$ python3 -q
>>> import numpy as np
>>> np.set_printoptions(precision=3, suppress=True, linewidth=120)
>>> X = np.array([[-7, 0, 0, 0, 7],
...     [0, 8, 2, 1, 0],
...     [0, -9, 1, 4, 0],
...     [0, 3, 5, 2, 0],
...     [4, 0, 0, 0, 1]])
>>> X
array([[-7,  0,  0,  0,  7],
       [ 0,  8,  2,  1,  0],
       [ 0, -9,  1,  4,  0],
       [ 0,  3,  5,  2,  0],
       [ 4,  0,  0,  0,  1]])
>>> # 2 blocks once reordered
>>> q, V = np.linalg.qr(X[:, :3])[0], np.linalg.qr(X[:, 3:])[0]
>>> sv = np.linalg.svd(q.T @ V, compute_uv=False)
>>> round(np.linalg.norm(q @ q.T - V @ V.T, 2), 3)
np.float64(1.0)
>>> sv
array([0.894, 0.789])
>>> feats = np.load("test11.npy")
>>> feats
array([[ 1, -1,  1, -1],
       [ 1,  0,  0,  0],
       [ 1,  1,  1,  1],
       [ 1,  2,  4,  8],
       [ 1,  3,  9, 27]])
>>> P = feats @ np.linalg.solve(feats.T @ feats, feats.T)
>>> round(np.trace(P), 3)
np.float64(4.0)
>>> P
array([[ 0.986,  0.057, -0.086,  0.057, -0.014],
       [ 0.057,  0.771,  0.343, -0.229,  0.057],
       [-0.086,  0.343,  0.486,  0.343, -0.086],
       [ 0.057, -0.229,  0.343,  0.771,  0.057],
       [-0.014,  0.057, -0.086,  0.057,  0.986]])
>>> np.allclose(P @ P, P)
True
>>> np.round((np.eye(5) - P) @ feats, 3) + 0
array([[0., 0., 0., 0.],
       [0., 0., 0., 0.],
       [0., 0., 0., 0.],
       [0., 0., 0., 0.],
       [0., 0., 0., 0.]])
>>> np.unique(P.round(6), axis=0).shape
(5, 5)
>>> np.linalg.lstsq(P[:-1].T, P[-1])[2]
np.int32(4)
>>> np.allclose(P[:-1].T @ np.linalg.lstsq(P[:-1].T, P[-1])[0], P[-1])
True
>>> K = np.array([[-5, -1, -7, -2],
...     [7, 3, -6, 6],
...     [7, 9, 3, 18],
...     [7, 8, 8, 16],
...     [6, -1, -4, -2]])
>>> out = np.array([[-3, 0], [-2, 4]])
>>> W2 = np.kron(out, K)
>>> round(np.linalg.norm(W2, 2), 3), round(float(np.linalg.norm(out, 2) * np.linalg.norm(K, 2)), 3)
(np.float64(147.613), 147.613)
>>> W2
array([[ 15,   3,  21,   6,   0,   0,   0,   0],
       [-21,  -9,  18, -18,   0,   0,   0,   0],
       [-21, -27,  -9, -54,   0,   0,   0,   0],
       [-21, -24, -24, -48,   0,   0,   0,   0],
       [-18,   3,  12,   6,   0,   0,   0,   0],
       [ 10,   2,  14,   4, -20,  -4, -28,  -8],
       [-14,  -6,  12, -12,  28,  12, -24,  24],
       [-14, -18,  -6, -36,  28,  36,  12,  72],
       [-14, -16, -16, -32,  28,  32,  32,  64],
       [-12,   2,   8,   4,  24,  -4, -16,  -8]])
>>> W2.shape
(10, 8)
>>> M = np.load("run7.npy")
>>> M
array([[ 1.   ,  0.   ,  0.   ,  0.   ],
       [ 0.   ,  0.866, -0.5  ,  0.   ],
       [ 0.   ,  0.5  ,  0.866,  0.   ],
       [ 0.   ,  0.   ,  0.   ,  1.   ]])
>>> np.round(M.T @ M, 3) + 0
array([[1., 0., 0., 0.],
       [0., 1., 0., 0.],
       [0., 0., 1., 0.],
       [0., 0., 0., 1.]])
>>> np.linalg.pinv(M)
array([[ 1.   ,  0.   ,  0.   ,  0.   ],
       [ 0.   ,  0.866,  0.5  ,  0.   ],
       [ 0.   , -0.5  ,  0.866,  0.   ],
       [ 0.   ,  0.   ,  0.   ,  1.   ]])
>>> vec = np.array([2, 2, 1, 0, 0])
>>> target = X @ vec
>>> target
array([-14,  18, -17,  11,   8])
>>> np.linalg.solve(X.T, X[3])
array([-0.,  0.,  0.,  1.,  0.])
>>> np.round(np.linalg.solve(X, X[:, 1]), 3) + 0
array([0., 1., 0., 0., 0.])
>>> np.round(np.linalg.solve(X, -1 * target), 3) + 0
array([-2., -2., -1.,  0.,  0.])
>>> np.round(np.linalg.solve(X, target + X[:, 4]), 3) + 0
array([2., 2., 1., 0., 1.])
>>> np.flatnonzero(np.linalg.matrix_power((M != 0) + (M.T != 0) + np.eye(4), 4)[2])
array([1, 2])
>>> (M != 0).astype(int)
array([[1, 0, 0, 0],
       [0, 1, 1, 0],
       [0, 1, 1, 0],
       [0, 0, 0, 1]])
>>> q, Rm = np.linalg.qr(M)
>>> abs(Rm[0, 0]), np.round(np.linalg.norm(M[:, 0]), 3)
(np.float64(1.0), np.float64(1.0))
>>> np.trace(q @ q.T)
np.float64(4.0)
>>> Rm.round(3) + 0
array([[ 1.,  0.,  0.,  0.],
       [ 0., -1.,  0.,  0.],
       [ 0.,  0.,  1.,  0.],
       [ 0.,  0.,  0.,  1.]])
>>> np.abs(np.diag(Rm))
array([1., 1., 1., 1.])
>>> m1 = np.load("out18.npy")
>>> m1
array([[0.282, 0.201, 0.201, 0.201, 0.201, 0.201],
       [0.201, 0.144, 0.144, 0.144, 0.144, 0.144],
       [0.201, 0.144, 0.144, 0.144, 0.144, 0.144],
       [0.201, 0.144, 0.144, 0.144, 0.144, 0.144],
       [0.201, 0.144, 0.144, 0.144, 0.144, 0.144],
       [0.201, 0.144, 0.144, 0.144, 0.144, 0.144]])
>>> np.linalg.cond(m1) > 100
np.True_
>>> np.linalg.matrix_rank(m1, rtol=0.1)
np.int64(1)
>>> [round(float(x), 3) for x in np.linalg.svd(m1, compute_uv=False)[:3]]
[1.0, 0.0, 0.0]
>>> np.argsort(-np.linalg.norm(m1, axis=0).round(6), kind="stable")[:3]
array([0, 1, 2])
>>> np.round(np.linalg.norm(m1, 2) / np.linalg.norm(m1), 3)
np.float64(1.0)
>>> ang = np.radians(45)
>>> Rm = np.eye(6)
>>> Rm[5, 5] = Rm[4, 4] = np.cos(ang)
>>> Rm[5, 4], Rm[4, 5] = -np.sin(ang), np.sin(ang)
>>> Rm
array([[ 1.   ,  0.   ,  0.   ,  0.   ,  0.   ,  0.   ],
       [ 0.   ,  1.   ,  0.   ,  0.   ,  0.   ,  0.   ],
       [ 0.   ,  0.   ,  1.   ,  0.   ,  0.   ,  0.   ],
       [ 0.   ,  0.   ,  0.   ,  1.   ,  0.   ,  0.   ],
       [ 0.   ,  0.   ,  0.   ,  0.   ,  0.707,  0.707],
       [ 0.   ,  0.   ,  0.   ,  0.   , -0.707,  0.707]])
>>> out = m1 @ Rm.T
>>> out.round(3) + 0
array([[0.282, 0.201, 0.201, 0.201, 0.284, 0.   ],
       [0.201, 0.144, 0.144, 0.144, 0.203, 0.   ],
       [0.201, 0.144, 0.144, 0.144, 0.203, 0.   ],
       [0.201, 0.144, 0.144, 0.144, 0.203, 0.   ],
       [0.201, 0.144, 0.144, 0.144, 0.203, 0.   ],
       [0.201, 0.144, 0.144, 0.144, 0.203, 0.   ]])
>>> np.round(np.linalg.svd(m1, compute_uv=False), 3) + 0, np.round(np.linalg.svd(out, compute_uv=False), 3) + 0
(array([1., 0., 0., 0., 0., 0.]), array([1., 0., 0., 0., 0., 0.]))
>>> np.abs(out - m1).max(axis=0)
array([0.   , 0.   , 0.   , 0.   , 0.083, 0.201])
>>> rng = np.random.default_rng(5897)
>>> labels = rng.permutation(6)
>>> labels
array([5, 2, 3, 0, 1, 4])
>>> out = m1[labels][:, labels]
>>> np.trace(out)
np.float64(1.0)
>>> np.round(np.sort(np.abs(np.linalg.eigvals(out))), 3) + 0
array([0., 0., 0., 0., 0., 1.])
>>> J = np.load("dump.npy")
>>> J
array([[-2,  2, -2,  2, -2,  2],
       [ 2,  2,  2,  2,  2,  2],
       [ 3,  2,  3,  2,  3,  2],
       [-2,  2, -2,  2, -2,  2],
       [ 2,  2,  2,  2,  2,  2],
       [ 3,  2,  3,  2,  3,  2]])
>>> J @ np.linalg.pinv(J) @ J
array([[-2.,  2., -2.,  2., -2.,  2.],
       [ 2.,  2.,  2.,  2.,  2.,  2.],
       [ 3.,  2.,  3.,  2.,  3.,  2.],
       [-2.,  2., -2.,  2., -2.,  2.],
       [ 2.,  2.,  2.,  2.,  2.,  2.],
       [ 3.,  2.,  3.,  2.,  3.,  2.]])
>>> np.unique(J.round(6), axis=0).shape
(3, 6)
>>> np.abs(np.diag(np.linalg.qr(J)[1])) > 1e-9
array([ True,  True, False, False, False, False])
>>> np.allclose(J[:-1].T @ np.linalg.lstsq(J[:-1].T, J[-1])[0], J[-1])
True
>>> Uu, sv, Vt = np.linalg.svd(J)
>>> np.argmax(sv[:-1] / (sv[1:] + 1e-6)) + 1
np.int64(2)
>>> out = Uu[:, :2] @ np.diag(sv[:2]) @ Vt[:2]
>>> np.linalg.matrix_rank(J, rtol=0.05)
np.int64(2)
>>> np.round(np.linalg.norm(J - out, 2), 3), round(sv[2], 3)
(np.float64(0.0), np.float64(0.0))
>>> round(float(np.abs(J - out).max()), 3)
0.0
>>> out
array([[-2.,  2., -2.,  2., -2.,  2.],
       [ 2.,  2.,  2.,  2.,  2.,  2.],
       [ 3.,  2.,  3.,  2.,  3.,  2.],
       [-2.,  2., -2.,  2., -2.,  2.],
       [ 2.,  2.,  2.,  2.,  2.,  2.],
       [ 3.,  2.,  3.,  2.,  3.,  2.]])
>>> round(float(np.linalg.norm(J - out) / np.linalg.norm(J)), 3)
0.0
>>> A = np.load("block13.npy")
>>> A
array([[-3.089,  1.455, -0.249, -3.644],
       [-0.528,  3.472,  3.394, -1.073],
       [ 4.062, -2.11 ,  1.467,  1.377],
       [ 4.561, -0.998,  1.633,  0.728],
       [ 1.367, -1.933, -3.591, -2.548],
       [ 0.543,  3.599, -3.424,  0.178],
       [ 4.595, -1.09 , -0.415,  1.588],
       [-1.417,  1.229, -4.577,  0.732],
       [-1.24 ,  0.017, -3.03 , -3.779],
       [-0.082, -3.664,  2.921,  1.741],
       [-3.444,  0.644, -2.15 , -2.847],
       [-2.394, -2.043, -1.143,  3.714],
       [-4.197, -2.513,  1.019, -0.191],
       [-2.449, -1.263, -4.147, -0.458],
       [-3.596, -2.146, -2.563,  0.945],
       [ 0.46 ,  3.045, -2.896, -2.67 ],
       [-2.36 , -1.558,  4.123, -0.045],
       [ 0.748,  2.271,  4.386, -0.21 ],
       [ 3.754, -2.701,  1.444, -1.236],
       [-3.301,  1.349, -0.12 ,  3.503],
       [ 2.836, -2.678, -2.656, -1.654],
       [ 0.157, -3.322, -3.276,  1.79 ],
       [ 1.01 ,  0.68 , -3.622, -3.225],
       [-2.951, -3.881, -0.004,  1.107],
       [-2.94 , -0.3  ,  3.165,  2.5  ],
       [ 0.436,  2.557,  0.462, -4.249],
       [ 4.261, -2.345, -0.828, -0.814]])
>>> np.linalg.svd(A, compute_uv=False)
array([15.066, 14.334, 12.845,  8.806])
>>> A.mean(axis=0)
array([-0.193, -0.527, -0.544, -0.324])
>>> A.shape
(27, 4)
>>> D = np.linalg.norm(A[:, None] - A[None], axis=-1)
>>> D.mean(axis=1).argmax()
np.int64(17)
>>> np.linalg.matrix_rank(D ** 2)
np.int64(6)
>>> D.shape
(27, 27)
>>> D[:5, :5]
array([[0.   , 5.523, 9.592, 9.338, 6.611],
       [5.523, 0.   , 7.87 , 7.227, 9.153],
       [9.592, 7.87 , 0.   , 1.391, 6.949],
       [9.338, 7.227, 1.391, 0.   , 7.007],
       [6.611, 9.153, 6.949, 7.007, 0.   ]])
>>> D[20].round(6).argsort(kind="stable")[:4]
array([20,  4, 26, 18])
>>> np.linalg.norm(A, axis=1)
array([5.   , 5.   , 5.   , 5.   , 4.999, 5.   , 5.   , 5.   , 5.   , 4.999, 5.   , 5.001, 5.   , 5.   , 5.   , 5.   ,
       5.   , 5.   , 5.   , 5.   , 5.   , 5.   , 5.   , 5.   , 5.   , 5.   , 5.   ])
>>> W0 = np.loadtxt("layer8.csv", delimiter=",")
>>> W0
array([[1. , 0. , 0. ],
       [0. , 1. , 0. ],
       [0.5, 0. , 0.5]])
>>> (W0 - W0.T) / 2
array([[ 0.  ,  0.  , -0.25],
       [ 0.  ,  0.  ,  0.  ],
       [ 0.25,  0.  ,  0.  ]])
>>> (W0 + W0.T) / 2
array([[1.  , 0.  , 0.25],
       [0.  , 1.  , 0.  ],
       [0.25, 0.  , 0.5 ]])
>>> np.linalg.matrix_power(W0, 2)
array([[1.  , 0.  , 0.  ],
       [0.  , 1.  , 0.  ],
       [0.75, 0.  , 0.25]])
>>> W0 @ W0
array([[1.  , 0.  , 0.  ],
       [0.  , 1.  , 0.  ],
       [0.75, 0.  , 0.25]])
>>> out = W0 + rng.integers(-2, 3, (3, 2)) @ rng.integers(-2, 3, (2, 3))
>>> out
array([[ 0. ,  0. ,  2. ],
       [-3. ,  2. ,  3. ],
       [-1.5,  1. ,  1.5]])
>>> out - W0
array([[-1.,  0.,  2.],
       [-3.,  1.,  3.],
       [-2.,  1.,  1.]])
>>> np.abs(out - W0).sum(axis=1)
array([3., 7., 4.])
>>> np.linalg.matrix_rank(out - W0, tol=1e-8)
np.int64(2)
